>>> import numpy as np
>>> np.set_printoptions(suppress=True, linewidth=160)
>>> M, _ = np.linalg.qr(np.array([[-0.6, -0.8, 0.7, 1.4, 1.4, 0.5, 0.1, -0.4],
...     [0.7, -1.8, -0.6, 1.6, 0.0, 0.1, -1.1, -0.9],
...     [-1.3, -2.1, -0.1, 0.9, -0.2, -1.3, -0.5, 0.0],
...     [1.4, -0.5, 0.4, -0.9, 0.1, 1.3, -0.4, 1.7],
...     [-1.4, -1.2, -0.8, 0.5, 0.2, -0.4, 1.4, -0.8],
...     [-1.7, 0.6, -0.1, -1.1, -0.7, -0.2, -0.6, -0.4],
...     [-0.1, -0.5, -1.0, 0.9, -0.1, -1.9, 0.8, 0.4],
...     [-1.6, 0.9, 0.4, -1.3, -0.3, -1.4, 1.0, -0.1]]))
>>> print(M.round(2) + 0)
[[-0.17 -0.23 -0.58  0.56  0.39 -0.02 -0.34  0.03]
 [ 0.2  -0.54  0.18  0.07 -0.28 -0.2  -0.17  0.69]
 [-0.38 -0.61 -0.24 -0.21 -0.43  0.24  0.12 -0.36]
 [ 0.41 -0.17 -0.29 -0.69  0.36  0.13 -0.32  0.  ]
 [-0.41 -0.34  0.33 -0.17  0.63 -0.25  0.34  0.05]
 [-0.49  0.2   0.1  -0.26 -0.16 -0.46 -0.63 -0.05]
 [-0.03 -0.15  0.58  0.18  0.15  0.59 -0.46 -0.16]
 [-0.46  0.29 -0.19 -0.2   0.01  0.51  0.07  0.6 ]]
>>> out = M / np.linalg.norm(M, axis=1, keepdims=True)
>>> cov = out @ out.T
>>> print(cov.round(2) + 0)
[[1. 0. 0. 0. 0. 0. 0. 0.]
 [0. 1. 0. 0. 0. 0. 0. 0.]
 [0. 0. 1. 0. 0. 0. 0. 0.]
 [0. 0. 0. 1. 0. 0. 0. 0.]
 [0. 0. 0. 0. 1. 0. 0. 0.]
 [0. 0. 0. 0. 0. 1. 0. 0.]
 [0. 0. 0. 0. 0. 0. 1. 0.]
 [0. 0. 0. 0. 0. 0. 0. 1.]]
>>> print(round(np.linalg.norm(M), 2))
2.83
>>> print(np.unravel_index(np.abs(M).argmax(), M.shape))
(np.int64(1), np.int64(7))
>>> print(np.round(np.abs(M).max(), 2))
0.69
>>> print(np.linalg.matrix_rank(M))
8
>>> np.linalg.rank(M)
Traceback (most recent call last):
  File "<python-input-11>", line 1, in <module>
    np.linalg.rank(M)
    ^^^^^^^^^^^^^^
AttributeError: module 'numpy.linalg' has no attribute 'rank'
